$ ipython --no-banner

In [1]: import numpy as np

In [2]: import numpy.linalg as la

In [3]: np.set_printoptions(precision=2, suppress=True, linewidth=140)

In [4]: W0 = np.load("test3.npy")

In [5]: W0
Out[5]: 
array([[ 1,  5,  4],
       [ 2,  9,  6],
       [ 1,  3,  0],
       [ 3, 12,  6],
       [ 3, 10,  2],
       [ 0,  0,  0],
       [ 2,  7,  2]])

In [6]: rank = la.matrix_rank(W0)

In [7]: rank
Out[7]: np.int64(2)

In [8]: ns = la.svd(W0)[2][rank:].T

In [9]: ns.shape
Out[9]: (3, 1)

In [10]: np.allclose(W0 @ ns, 0)
Out[10]: True

In [11]: ns[:, 0] / ns[np.abs(ns[:, 0]).round(6).argmax(), 0]
Out[11]: array([ 1.  , -0.33,  0.17])

In [12]: np.round(W0 @ ns, 2) + 0
Out[12]: 
array([[0.],
       [0.],
       [0.],
       [0.],
       [0.],
       [0.],
       [0.]])

In [13]: def softmax(z):
    ...:     e = np.exp(z - z.max(axis=-1, keepdims=True))
    ...:     return e / e.sum(axis=-1, keepdims=True)
    ...: 

In [14]: softmax(W0).sum(axis=1)
Out[14]: array([1., 1., 1., 1., 1., 1., 1.])

In [15]: np.round(softmax(W0[3] + 3), 2) + 0
Out[15]: array([0., 1., 0.])

In [16]: att = W0 @ W0.T / np.sqrt(3)

In [17]: softmax(att)[3] @ W0
Out[17]: array([ 3., 12.,  6.])

In [18]: np.round(softmax(att), 2) + 0
Out[18]: 
array([[0.  , 0.  , 0.  , 1.  , 0.  , 0.  , 0.  ],
       [0.  , 0.  , 0.  , 1.  , 0.  , 0.  , 0.  ],
       [0.  , 0.  , 0.  , 0.97, 0.03, 0.  , 0.  ],
       [0.  , 0.  , 0.  , 1.  , 0.  , 0.  , 0.  ],
       [0.  , 0.  , 0.  , 1.  , 0.  , 0.  , 0.  ],
       [0.14, 0.14, 0.14, 0.14, 0.14, 0.14, 0.14],
       [0.  , 0.  , 0.  , 1.  , 0.  , 0.  , 0.  ]])

In [19]: softmax(att).round(6).argmax(axis=1)
Out[19]: array([3, 3, 3, 3, 3, 0, 3])

In [20]: np.round(softmax(att + np.triu(np.full(att.shape, -np.inf), 1)), 2) + 0
Out[20]: 
array([[1.  , 0.  , 0.  , 0.  , 0.  , 0.  , 0.  ],
       [0.  , 1.  , 0.  , 0.  , 0.  , 0.  , 0.  ],
       [0.  , 1.  , 0.  , 0.  , 0.  , 0.  , 0.  ],
       [0.  , 0.  , 0.  , 1.  , 0.  , 0.  , 0.  ],
       [0.  , 0.  , 0.  , 1.  , 0.  , 0.  , 0.  ],
       [0.17, 0.17, 0.17, 0.17, 0.17, 0.17, 0.  ],
       [0.  , 0.  , 0.  , 1.  , 0.  , 0.  , 0.  ]])

In [21]: la.matrix_rank(W0, rtol=0.1)
Out[21]: np.int64(2)

In [22]: Uu, sigma, vt = la.svd(W0)

In [23]: vecs = vt[:(sigma > 1e-8).sum()]

In [24]: rng = np.random.default_rng(60192)

In [25]: x = W0[0] + 5 * W0[3] + rng.integers(2) * np.eye(3)[1]

In [26]: x
Out[26]: array([16., 66., 34.])

In [27]: np.allclose(vecs.T @ vecs @ x, x)
Out[27]: False

In [28]: la.matrix_rank(np.vstack([W0, x]))
Out[28]: np.int64(3)

In [29]: round(float(la.norm(x - vecs.T @ vecs @ x)), 2)
Out[29]: 0.31

In [30]: np.diag(vecs.T @ vecs)
Out[30]: array([0.12, 0.9 , 0.98])

In [31]: vecs.T @ vecs
Out[31]: 
array([[ 0.12,  0.29, -0.15],
       [ 0.29,  0.9 ,  0.05],
       [-0.15,  0.05,  0.98]])

In [32]: Uu, sigma, vt = la.svd(W0)

In [33]: np.argmax(sigma[:-1] / (sigma[1:] + 1e-6)) + 1
Out[33]: np.int64(2)

In [34]: other = Uu[:, :2] @ np.diag(sigma[:2]) @ vt[:2]

In [35]: la.matrix_rank(W0, rtol=0.05)
Out[35]: np.int64(2)

In [36]: round(float(np.abs(W0 - other).max()), 2)
Out[36]: 0.0

In [37]: np.round(la.norm(W0 - other, 2), 2), np.round(sigma[2], 2)
Out[37]: (np.float64(0.0), np.float64(0.0))

In [38]: other.round(2) + 0
Out[38]: 
array([[ 1.,  5.,  4.],
       [ 2.,  9.,  6.],
       [ 1.,  3.,  0.],
       [ 3., 12.,  6.],
       [ 3., 10.,  2.],
       [ 0.,  0.,  0.],
       [ 2.,  7.,  2.]])

In [39]: m1 = np.load("a.npy")

In [40]: m1
Out[40]: 
array([[1.  , 0.9 , 0.81, 0.73, 0.66, 0.59, 0.53, 0.48, 0.43],
       [0.9 , 1.  , 0.9 , 0.81, 0.73, 0.66, 0.59, 0.53, 0.48],
       [0.81, 0.9 , 1.  , 0.9 , 0.81, 0.73, 0.66, 0.59, 0.53],
       [0.73, 0.81, 0.9 , 1.  , 0.9 , 0.81, 0.73, 0.66, 0.59],
       [0.66, 0.73, 0.81, 0.9 , 1.  , 0.9 , 0.81, 0.73, 0.66],
       [0.59, 0.66, 0.73, 0.81, 0.9 , 1.  , 0.9 , 0.81, 0.73],
       [0.53, 0.59, 0.66, 0.73, 0.81, 0.9 , 1.  , 0.9 , 0.81],
       [0.48, 0.53, 0.59, 0.66, 0.73, 0.81, 0.9 , 1.  , 0.9 ],
       [0.43, 0.48, 0.53, 0.59, 0.66, 0.73, 0.81, 0.9 , 1.  ]])

In [41]: # symmetric

In [42]: vals, vecs = la.eigh(m1)

In [43]: (vals > 1e-8).sum(), (vals < -1e-8).sum()
Out[43]: (np.int64(9), np.int64(0))

In [44]: np.round(vecs.T @ vecs, 2) + 0
Out[44]: 
array([[1., 0., 0., 0., 0., 0., 0., 0., 0.],
       [0., 1., 0., 0., 0., 0., 0., 0., 0.],
       [0., 0., 1., 0., 0., 0., 0., 0., 0.],
       [0., 0., 0., 1., 0., 0., 0., 0., 0.],
       [0., 0., 0., 0., 1., 0., 0., 0., 0.],
       [0., 0., 0., 0., 0., 1., 0., 0., 0.],
       [0., 0., 0., 0., 0., 0., 1., 0., 0.],
       [0., 0., 0., 0., 0., 0., 0., 1., 0.],
       [0., 0., 0., 0., 0., 0., 0., 0., 1.]])

In [45]: vals.sum(), np.trace(m1)
Out[45]: (np.float64(9.0), np.float64(9.0))

In [46]: vals
Out[46]: array([0.06, 0.06, 0.07, 0.09, 0.13, 0.2 , 0.4 , 1.22, 6.78])

In [47]: vecs @ np.diag(vals) @ vecs.T
Out[47]: 
array([[1.  , 0.9 , 0.81, 0.73, 0.66, 0.59, 0.53, 0.48, 0.43],
       [0.9 , 1.  , 0.9 , 0.81, 0.73, 0.66, 0.59, 0.53, 0.48],
       [0.81, 0.9 , 1.  , 0.9 , 0.81, 0.73, 0.66, 0.59, 0.53],
       [0.73, 0.81, 0.9 , 1.  , 0.9 , 0.81, 0.73, 0.66, 0.59],
       [0.66, 0.73, 0.81, 0.9 , 1.  , 0.9 , 0.81, 0.73, 0.66],
       [0.59, 0.66, 0.73, 0.81, 0.9 , 1.  , 0.9 , 0.81, 0.73],
       [0.53, 0.59, 0.66, 0.73, 0.81, 0.9 , 1.  , 0.9 , 0.81],
       [0.48, 0.53, 0.59, 0.66, 0.73, 0.81, 0.9 , 1.  , 0.9 ],
       [0.43, 0.48, 0.53, 0.59, 0.66, 0.73, 0.81, 0.9 , 1.  ]])

In [48]: np.abs(vecs[:, -1]).round(6).argmax()
Out[48]: np.int64(4)

In [49]: la.eigvalsh(m1 + -3 * np.eye(9))
Out[49]: array([-2.94, -2.94, -2.93, -2.91, -2.87, -2.8 , -2.6 , -1.78,  3.78])
